% ipython --no-banner

In [1]: import numpy as np

In [2]: np.set_printoptions(precision=4, suppress=True, linewidth=120, sign=" ")

In [3]: def tidy(a):
   ...:     return np.round(a, 4) + 0
   ...: 

In [4]: E = np.load("out16.npy")

In [5]: E
Out[5]: 
array([[ 6,  2,  4,  5,  1,  3,  4,  4],
       [ 2,  0,  5,  2,  2,  5,  4,  3],
       [ 4,  5,  0,  3,  3,  5,  1,  1],
       [ 5,  2,  3,  4,  4,  2,  4,  0],
       [ 1,  2,  3,  4,  0,  4,  4,  1],
       [ 3,  5,  5,  2,  4,  0,  3,  6],
       [ 4,  4,  1,  4,  4,  3,  2,  4],
       [ 4,  3,  1,  0,  1,  6,  4,  4]])

In [6]: B = E / np.linalg.norm(E, axis=1, keepdims=True)

In [7]: G = B @ B.T

In [8]: (G - 2 * np.eye(8)).round(6).argmax(axis=1)
Out[8]: array([ 3,  4,  6,  0,  1,  6,  2,  1])

In [9]: tidy(np.linalg.norm(B, axis=1))
Out[9]: array([ 1.,  1.,  1.,  1.,  1.,  1.,  1.,  1.])

In [10]: u = np.array([2, -1, 3, -2, 3, -3, -2, 3])

In [11]: B = E + np.outer(u, np.eye(8)[6])

In [12]: np.linalg.matrix_rank(np.linalg.inv(B) - np.linalg.inv(E), tol=1e-8)
Out[12]: np.int64(1)

In [13]: np.linalg.matrix_rank(B - E)
Out[13]: np.int64(1)

In [14]: tidy(np.linalg.det(B) / np.linalg.det(E)), tidy(1 + np.linalg.solve(E, u)[6])
Out[14]: (np.float64(0.6432), np.float64(0.6432))

In [15]: X = np.loadtxt("a.csv", delimiter=",")

In [16]: X
Out[16]: 
array([[ 8.,  7.,  8.,  7.,  8.,  7.],
       [-4.,  8., -4.,  8., -4.,  8.],
       [-4.,  9., -4.,  9., -4.,  9.],
       [ 8.,  7.,  8.,  7.,  8.,  7.],
       [-4.,  8., -4.,  8., -4.,  8.],
       [-4.,  9., -4.,  9., -4.,  9.]])

In [17]: U, sigma, vt = np.linalg.svd(X)

In [18]: vecs = vt[:(sigma > 1e-8).sum()]

In [19]: rng = np.random.default_rng(3361)

In [20]: x = X[3] + 4 * X[5] + rng.integers(2) * np.eye(6)[0]

In [21]: x
Out[21]: array([-8., 43., -8., 43., -8., 43.])

In [22]: np.linalg.matrix_rank(np.vstack([X, x]))
Out[22]: np.int64(2)

In [23]: lab = rng.permutation(6)

In [24]: lab
Out[24]: array([ 5,  4,  1,  0,  2,  3])

In [25]: B = X[lab][:, lab]

In [26]: np.diag(B)
Out[26]: array([ 9., -4.,  8.,  8., -4.,  7.])

In [27]: M = np.load("x.npy")

In [28]: M
Out[28]: 
array([[ 0, 14,  7,  0,  6,  3],
       [ 0,  7, 35,  0,  3, 15],
       [-7, 14, -7, -3,  6, -3],
       [ 0,  6,  3,  0,  2,  1],
       [ 0,  3, 15,  0,  1,  5],
       [-3,  6, -3, -1,  2, -1]])

In [29]: x = np.array([1, -1, 0, -2, 0, 1])

In [30]: h = np.maximum(M @ x, 0)

In [31]: np.maximum(M @ (3 * x), 0)
Out[31]: array([  0,  24,   0,   0,   6,   0])

In [32]: np.maximum(M @ x, 0) - np.maximum(-M @ x, 0)
Out[32]: array([-11,   8, -18,  -5,   2,  -8])

In [33]: B = np.array([[-5, 5], [-4, 7], [8, -1], [-9, 7], [0, -1], [-4, 7]])

In [34]: np.einsum("ij->j", M)
Out[34]: array([-10,  50,  50,  -4,  20,  20])

In [35]: M @ B
Out[35]: 
array([[-12, 106],
       [192, 116],
       [-38,  22],
       [ -4,  44],
       [ 88,  40],
       [-20,  14]])

In [36]: np.linalg.matrix_rank(M @ B)
Out[36]: np.int64(2)

In [37]: np.einsum("ik,kj->ij", M, B)
Out[37]: 
array([[-12, 106],
       [192, 116],
       [-38,  22],
       [ -4,  44],
       [ 88,  40],
       [-20,  14]])

In [38]: np.einsum("ik,kj->ji", M, B)
Out[38]: 
array([[-12, 192, -38,  -4,  88, -20],
       [106, 116,  22,  44,  40,  14]])

In [39]: def softmax(z):
    ...:     e = np.exp(z - z.max(axis=-1, keepdims=True))
    ...:     return e / e.sum(axis=-1, keepdims=True)
    ...: 

In [40]: tidy(softmax(M).sum(axis=1))
Out[40]: array([ 1.,  1.,  1.,  1.,  1.,  1.])

In [41]: tidy(softmax(10 * M[3]))
Out[41]: array([ 0.,  1.,  0.,  0.,  0.,  0.])

In [42]: att = M @ M.T / np.sqrt(6)

In [43]: tidy(softmax(att + np.triu(np.full(att.shape, -np.inf), 1)))
Out[43]: 
array([[ 1.,  0.,  0.,  0.,  0.,  0.],
       [ 0.,  1.,  0.,  0.,  0.,  0.],
       [ 0.,  0.,  1.,  0.,  0.,  0.],
       [ 0.,  1.,  0.,  0.,  0.,  0.],
       [ 0.,  1.,  0.,  0.,  0.,  0.],
       [ 0.,  0.,  1.,  0.,  0.,  0.]])

In [44]: tidy(softmax(att)[3] @ M)
Out[44]: array([  0.,   7.,  35.,   0.,   3.,  15.])

In [45]: softmax(att).round(6).argmax(axis=1)
Out[45]: array([ 1,  1,  2,  1,  1,  2])

In [46]: W0 = np.loadtxt("w.csv", delimiter=",")

In [47]: W0
Out[47]: 
array([[-0.5661,  0.2532, -0.1584, -0.365 ,  2.9259,  0.3857, -1.1402, -0.939 ,  1.5345,  0.1615, -0.1754],
       [-0.6   ,  0.3   , -0.2   , -0.4   ,  2.9   ,  0.4   , -1.1   , -1.    ,  1.5   ,  0.1   , -0.1   ],
       [ 0.    , -1.8   , -1.    ,  0.4   , -0.6   , -1.6   , -0.3   , -0.4   , -0.7   , -1.9   , -0.1   ],
       [ 0.4   , -1.7   ,  2.2   , -1.5   ,  0.2   , -0.1   , -1.2   ,  0.1   , -3.    , -0.6   , -0.7   ],
       [-0.7   ,  1.6   , -1.2   , -0.3   ,  0.4   , -0.7   ,  1.    ,  1.4   , -0.6   , -1.1   ,  1.3   ],
       [ 0.8   ,  0.3   , -1.4   ,  2.4   , -0.1   , -0.5   , -1.2   ,  0.6   ,  0.8   , -0.8   , -0.8   ],
       [ 0.    , -1.4   , -0.5   , -0.4   ,  0.3   ,  0.8   ,  0.1   , -0.6   ,  0.4   ,  0.3   , -0.6   ],
       [ 0.2   ,  0.    , -0.3   ,  1.    ,  1.    , -0.2   , -0.2   , -1.    ,  1.    ,  1.5   ,  0.2   ],
       [-0.8   ,  1.1   ,  0.3   ,  2.1   , -0.3   ,  0.3   ,  0.7   ,  0.1   , -1.2   ,  1.2   ,  0.8   ],
       [-0.8   , -0.6   ,  0.    ,  1.2   , -1.8   ,  1.4   , -1.1   , -0.3   ,  0.4   , -0.5   , -1.    ],
       [ 1.5   , -1.2   ,  0.1   , -1.3   ,  0.3   ,  0.2   , -0.6   ,  0.1   ,  1.3   ,  2.1   ,  0.4   ],
       [-0.7   , -0.3   , -1.1   ,  1.    , -0.3   , -1.5   , -0.2   ,  1.1   , -1.5   ,  0.6   ,  0.4   ]])

In [48]: B = X + rng.integers(-2, 3, (6, 2)) @ rng.integers(-2, 3, (2, 6))

In [49]: B
Out[49]: 
array([[ 10.,  10.,  12.,  11.,   2.,   1.],
       [ -8.,  10.,   0.,   8.,  -8.,   4.],
       [ -6.,   8.,  -5.,   7.,  -2.,  11.],
       [  6.,   4.,   4.,   3.,  14.,  13.],
       [  0.,  10.,  -2.,  12.,  -8.,   4.],
       [ -4.,   5., -10.,   5.,   4.,  17.]])

In [50]: B - X
Out[50]: 
array([[ 2.,  3.,  4.,  4., -6., -6.],
       [-4.,  2.,  4.,  0., -4., -4.],
       [-2., -1., -1., -2.,  2.,  2.],
       [-2., -3., -4., -4.,  6.,  6.],
       [ 4.,  2.,  2.,  4., -4., -4.],
       [ 0., -4., -6., -4.,  8.,  8.]])

In [51]: np.abs(B - X).sum(axis=1)
Out[51]: array([ 25.,  18.,  10.,  25.,  20.,  30.])
